$ ipython --no-banner

In [1]: import numpy as np

In [2]: np.set_printoptions(precision=2, suppress=True, linewidth=100)

In [3]: X = np.array([[0, 1, 2], [0, 1, 1], [0, 0, 0]])

In [4]: rk = np.linalg.matrix_rank(X)

In [5]: rk
Out[5]: np.int64(2)

In [6]: null = np.linalg.svd(X)[2][rk:].T

In [7]: null.shape
Out[7]: (3, 1)

In [8]: [int(np.linalg.matrix_rank(X[:, :j + 1])) for j in range(3)]
Out[8]: [0, 1, 2]

In [9]: np.linalg.matrix_rank(X.T @ X), np.linalg.matrix_rank(X @ X.T)
Out[9]: (np.int64(2), np.int64(2))

In [10]: X @ X
Out[10]: 
array([[0, 1, 1],
       [0, 1, 1],
       [0, 0, 0]])

In [11]: np.sort(np.linalg.eigvals(X))
Out[11]: array([0., 0., 1.])

In [12]: [int(np.linalg.matrix_rank(np.linalg.matrix_power(X, p))) for p in range(1, 4)]
Out[12]: [2, 1, 1]

In [13]: np.prod(np.diag(X)), np.round(np.linalg.det(X), 2)
Out[13]: (np.int64(0), np.float64(0.0))

In [14]: round(float(np.linalg.norm(X, 2) / np.linalg.norm(X)), 2)
Out[14]: 0.99

In [15]: [round(float(x), 2) for x in np.linalg.svd(X, compute_uv=False)[:3]]
Out[15]: [2.62, 0.38, 0.0]

In [16]: np.linalg.matrix_rank(X, rtol=0.1)
Out[16]: np.int64(2)

In [17]: rng = np.random.default_rng(467)

In [18]: labels = rng.permutation(3)

In [19]: labels
Out[19]: array([1, 2, 0])

In [20]: out = X[labels][:, labels]

In [21]: np.sort(np.abs(np.linalg.eigvals(out)))
Out[21]: array([0., 0., 1.])

In [22]: print(np.trace(out))
1

In [23]: print(np.diag(out))
[1 0 0]

In [24]: round(float(np.linalg.det(out)), 2), round(np.linalg.det(X[labels]), 2)
Out[24]: (0.0, np.float64(0.0))
